$ python3 -q
>>> import numpy as np
>>> np.set_printoptions(precision=1, suppress=True, linewidth=140, floatmode="fixed")
>>> other = np.array([[0, -1, 2], [2, -2, 1], [0, 0, 2]])
>>> F = other + other.T
>>> F
array([[ 0,  1,  2],
       [ 1, -4,  1],
       [ 2,  1,  4]])
>>> # symmetric, so the eigenvalues are real
>>> other = F ** -1
Traceback (most recent call last):
  File "<python-input-6>", line 1, in <module>
    other = F ** -1
            ~~^^~~~
ValueError: Integers to negative integer powers are not allowed.
>>> other = np.linalg.inv(F)
>>> np.allclose(other, F.T)
False
>>> (np.abs(other) > 1e-9).astype(int)
array([[1, 1, 1],
       [1, 1, 1],
       [1, 1, 1]])
>>> round(np.linalg.slogdet(F)[0], 1)
np.float64(1.0)
>>> round(np.linalg.det(F) * np.linalg.det(other), 1)
np.float64(1.0)
>>> round(np.linalg.cond(F), 1)
np.float64(6.7)
>>> other
array([[-1.1, -0.1,  0.6],
       [-0.1, -0.2,  0.1],
       [ 0.6,  0.1, -0.1]])
>>> X = np.load("a.npy")
>>> X
array([[0, 1, 0],
       [1, 0, 1],
       [0, 1, 0]])
>>> # rank 2
>>> np.allclose(X[:-1].T @ np.linalg.lstsq(X[:-1].T, X[-1])[0], X[-1])
True
>>> np.unique(X.round(6), axis=0).shape
(2, 3)
>>> np.round(np.trace(np.linalg.pinv(X) @ X), 1)
np.float64(2.0)
>>> np.linalg.determinant(X)
Traceback (most recent call last):
  File "<python-input-20>", line 1, in <module>
    np.linalg.determinant(X)
    ^^^^^^^^^^^^^^^^^^^^^
AttributeError: module 'numpy.linalg' has no attribute 'determinant'
>>> round(float(np.abs(np.linalg.eigvals(X)).max()), 1)
1.4
>>> X.inv()
Traceback (most recent call last):
  File "<python-input-22>", line 1, in <module>
    X.inv()
    ^^^^^
AttributeError: 'numpy.ndarray' object has no attribute 'inv'
>>> np.linalg.matrix_power(X, 3)
array([[0, 2, 0],
       [2, 0, 2],
       [0, 2, 0]])
>>> np.allclose(X, X.T)
True
>>> (X - X.T) / 2
array([[0.0, 0.0, 0.0],
       [0.0, 0.0, 0.0],
       [0.0, 0.0, 0.0]])
>>> ev, vecs = np.linalg.eigh(X)
>>> vec = np.array([1, 4, 2])
>>> round(float(vec @ X @ vec / (vec @ vec)), 1), round(ev[0], 1), np.round(ev[-1], 1)
(1.1, np.float64(-1.4), np.float64(1.4))
>>> vec @ X @ vec
np.int64(24)
>>> W = np.array([[5, -3, -5, -1, -4, 1],
...     [-3, -4, -3, -4, -1, 1],
...     [-3, 4, 5, 2, -3, -4]])
>>> c = np.array([0, 1, 0, 2, 2, 5])
>>> hid = np.maximum(X @ W + c, 0)
>>> np.linalg.matrix_rank(hid)
np.int64(2)
>>> basis = np.array([[5, 4], [1, 2], [1, 4], [5, 2], [3, 0], [3, 2]])
>>> W @ basis
array([[  3,  -6],
       [-42, -38],
       [-17,  12]])
>>> (hid @ basis).round(6).argmax(axis=1)
array([0, 0, 0])
>>> ev, vecs = np.linalg.eig(F)
>>> np.sort(np.linalg.eigvals(np.linalg.inv(F)))
array([-1.3, -0.2,  0.2])
>>> ev
array([ 5.0, -0.7, -4.3])
>>> np.sort(np.linalg.eigvals(F @ F))
array([ 0.6, 18.3, 25.2])
>>> data = np.load("x.npy")
>>> data
array([[-0.4, -0.9,  0.3],
       [-0.9,  0.5,  0.2],
       [ 0.3,  0.2,  0.9]])
>>> # columns are unit length and at right angles
>>> vec = np.array([-2, -4, 2])
>>> rhs = data @ vec
>>> rhs
array([4.9, 0.1, 0.6])
>>> np.round(np.linalg.solve(data, data[:, 0]), 1) + 0
array([1.0, 0.0, 0.0])
>>> np.linalg.solve(data, rhs)
array([-2.0, -4.0,  2.0])
>>> np.round(np.linalg.solve(data.T, data[0]), 1) + 0
array([1.0, 0.0, 0.0])
>>> r0 = np.array([-2, 2, -5])
>>> J = r0[np.abs(np.subtract.outer(np.arange(3), np.arange(3)))]
>>> J
array([[-2,  2, -5],
       [ 2, -2,  2],
       [-5,  2, -2]])
>>> # symmetric, so the eigenvalues are real
>>> r0, g = J[2], J[0]
>>> r0 @ g
np.int64(24)
>>> r0 @ r0
np.int64(33)
>>> p = (r0 @ g) / (r0 @ r0) * r0
>>> round(np.linalg.norm(r0 + g) ** 2 + np.linalg.norm(r0 - g) ** 2, 1)
np.float64(132.0)
>>> np.outer(r0, g)
array([[ 10, -10,  25],
       [ -4,   4, -10],
       [  4,  -4,  10]])
>>> g - p
array([ 1.6,  0.5, -3.5])
>>> round(float(np.linalg.eigvals(J).sum().real), 1)
-6.0
>>> np.einsum("ii->", J)
np.int64(-6)
>>> round(np.linalg.det(J.T), 1)
np.float64(18.0)
>>> np.linalg.eigvals(J)
array([-8.3,  3.0, -0.7])
>>> np.poly(J)
array([  1.0,   6.0, -21.0, -18.0])
>>> np.round(np.linalg.det(2 * J), 1), round(np.linalg.det(J), 1)
(np.float64(144.0), np.float64(18.0))
>>> round(float(np.linalg.det(J[::-1])), 1)
-18.0
>>> ev, vecs = np.linalg.eigh(J)
>>> np.round(vecs.T @ J @ vecs, 1) + 0
array([[-8.3,  0.0,  0.0],
       [ 0.0, -0.7,  0.0],
       [ 0.0,  0.0,  3.0]])
>>> np.unique(ev.round(6) + 0, return_counts=True)[1]
array([1, 1, 1])
>>> np.linalg.eigvalsh(J + 2 * np.eye(3))
array([-6.3,  1.3,  5.0])
>>> np.linalg.svd(J, compute_uv=False)
array([8.3, 3.0, 0.7])
>>> (ev > 1e-8).sum(), (ev < -1e-8).sum()
(np.int64(1), np.int64(2))
>>> np.linalg.matrix_power(J, 3)
array([[-222,  150, -249],
       [ 150,  -96,  150],
       [-249,  150, -222]])
>>> np.trace(J)
np.int64(-6)
>>> gram = J.T @ J
>>> np.linalg.svd(J, compute_uv=False) ** 2
array([68.5,  9.0,  0.5])
>>> np.diag(gram)
array([33, 12, 33])
>>> A = np.load("dump.npy")
>>> A
array([[ 5.0, -4.1, -1.5,  1.1],
       [-1.1,  1.6,  1.0, -4.6],
       [-3.9,  4.0,  3.4, -1.5],
       [ 2.2,  1.3, -2.4, -2.0]])
>>> other = np.linalg.inv(A)
>>> np.round(A @ other, 1) + 0
array([[1.0, 0.0, 0.0, 0.0],
       [0.0, 1.0, 0.0, 0.0],
       [0.0, 0.0, 1.0, 0.0],
       [0.0, 0.0, 0.0, 1.0]])
>>> (np.abs(other) > 1e-9).astype(int)
array([[1, 1, 1, 1],
       [1, 1, 1, 1],
       [1, 1, 1, 1],
       [1, 1, 1, 1]])
>>> round(np.linalg.slogdet(A)[0], 1)
np.float64(1.0)
>>> np.round(np.linalg.det(A) * other, 1) + 0
array([[ 53.9, -18.1,  52.0,  32.4],
       [  8.3, -33.3,  46.2,  46.4],
       [ 52.7,   0.0,  59.0, -15.2],
       [  1.5, -41.6,  16.5,   5.1]])
>>> rng = np.random.default_rng(950975)
>>> other = A + rng.integers(-2, 3, (4, 2)) @ rng.integers(-2, 3, (2, 4))
>>> other
array([[ 7.0, -0.1, -1.5, -0.9],
       [-1.1,  1.6,  1.0, -4.6],
       [ 0.1, 10.0,  3.4, -1.5],
       [ 2.2,  0.3, -2.4,  0.0]])
>>> np.abs(other - A).sum(axis=1)
array([ 8.0,  0.0, 10.0,  3.0])
>>> Q = A.astype(float).copy()
>>> for j in range(4):
...     Q[:, j] -= Q[:, :j] @ (Q[:, :j].T @ Q[:, j])
...     Q[:, j] /= np.linalg.norm(Q[:, j])
... 
>>> Q.round(1) + 0
array([[ 0.7, -0.1,  0.7,  0.0],
       [-0.2,  0.2,  0.3, -0.9],
       [-0.6,  0.3,  0.7,  0.4],
       [ 0.3,  0.9, -0.2,  0.1]])
>>> m1 = np.loadtxt("test11.csv", delimiter=",")
>>> m1
array([[ -8.0, -20.0,  -2.0,  -5.0],
       [-16.0, -12.0,  -4.0,  -3.0],
       [ -6.0, -15.0,  -8.0, -20.0],
       [-12.0,  -9.0, -16.0, -12.0]])
>>> m1 - m1[0]
array([[  0.0,   0.0,   0.0,   0.0],
       [ -8.0,   8.0,  -2.0,   2.0],
       [  2.0,   5.0,  -6.0, -15.0],
       [ -4.0,  11.0, -14.0,  -7.0]])
>>> round(np.linalg.norm(m1), 1)
np.float64(47.6)
>>> np.count_nonzero(m1)
np.int64(16)
>>> m1.sum(axis=1)
array([-35.0, -35.0, -49.0, -49.0])
>>> m1[:, 4]
Traceback (most recent call last):
  File "<python-input-99>", line 1, in <module>
    m1[:, 4]
    ~~^^^^^^
IndexError: index 4 is out of bounds for axis 1 with size 4
>>> np.zeros(4, 4)
Traceback (most recent call last):
  File "<python-input-100>", line 1, in <module>
    np.zeros(4, 4)
    ~~~~~~~~^^^^^^
TypeError: Cannot interpret '4' as a data type
>>> np.diff(m1, axis=0)
array([[ -8.0,   8.0,  -2.0,   2.0],
       [ 10.0,  -3.0,  -4.0, -17.0],
       [ -6.0,   6.0,  -8.0,   8.0]])
>>> feats = np.load("sample13.npy")
>>> feats.round(1) + 0
array([[-0.1,  0.1, -0.2],
       [ 4.0, -4.0, -1.8],
       [ 1.9, -6.1, -2.1],
       [ 0.0,  0.0,  0.0]])
>>> other = F / np.linalg.norm(F, axis=1, keepdims=True)
>>> gram = other @ other.T
>>> np.linalg.norm(other, axis=1)
array([1.0, 1.0, 1.0])
>>> (np.abs(gram) > 0.9).astype(int)
array([[1, 0, 0],
       [0, 1, 0],
       [0, 0, 1]])
>>> np.argwhere(np.triu(np.abs(gram) > 0.95, 1))
array([], shape=(0, 2), dtype=int64)
>>> (gram - 2 * np.eye(3)).round(6).argmax(axis=1)
array([2, 2, 0])
>>> vec = np.array([2, 2, 2])
>>> rhs = feats @ vec
>>> rhs.round(1) + 0
array([ -0.3,  -3.6, -12.5,   0.0])
>>> np.linalg.lstsq(feats, rhs)[0]
array([2.0, 2.0, 2.0])
>>> np.linalg.solve(feats.T @ feats, feats.T @ rhs)
array([2.0, 2.0, 2.0])
>>> rhs = rhs + 0.3 * rng.normal(size=4)
>>> rhs
array([ -0.5,  -3.4, -12.5,  -0.2])
>>> c, *_ = np.linalg.lstsq(feats, rhs)
>>> c.round()
array([2.0, 2.0, 3.0])
>>> np.round(feats.T @ (rhs - feats @ c), 1) + 0
array([0.0, 0.0, 0.0])
>>> [round(float(np.linalg.norm(np.linalg.solve(feats.T @ feats + lam * np.eye(3), feats.T @ rhs))), 2) for lam in (0, 1, 10, 100)]
[4.22, 2.61, 1.43, 0.59]
>>> K = np.loadtxt("data.csv", delimiter=",")
>>> K
array([[0.0, 1.0, 1.0, 1.0],
       [1.0, 0.0, 1.0, 1.0],
       [1.0, 1.0, 0.0, 1.0],
       [1.0, 1.0, 1.0, 0.0]])
>>> # symmetric, so the eigenvalues are real
>>> np.argwhere(np.triu(K))
array([[0, 1],
       [0, 2],
       [0, 3],
       [1, 2],
       [1, 3],
       [2, 3]])
>>> K @ K
array([[3.0, 2.0, 2.0, 2.0],
       [2.0, 3.0, 2.0, 2.0],
       [2.0, 2.0, 3.0, 2.0],
       [2.0, 2.0, 2.0, 3.0]])
>>> np.trace(K @ K @ K) // 6
np.float64(4.0)
>>> L = np.diag(K.sum(axis=1)) - K
>>> L
array([[ 3.0, -1.0, -1.0, -1.0],
       [-1.0,  3.0, -1.0, -1.0],
       [-1.0, -1.0,  3.0, -1.0],
       [-1.0, -1.0, -1.0,  3.0]])
>>> np.round(np.linalg.eigvalsh(L), 1) + 0
array([0.0, 4.0, 4.0, 4.0])
>>> round(np.linalg.det(L[1:, 1:]))
16
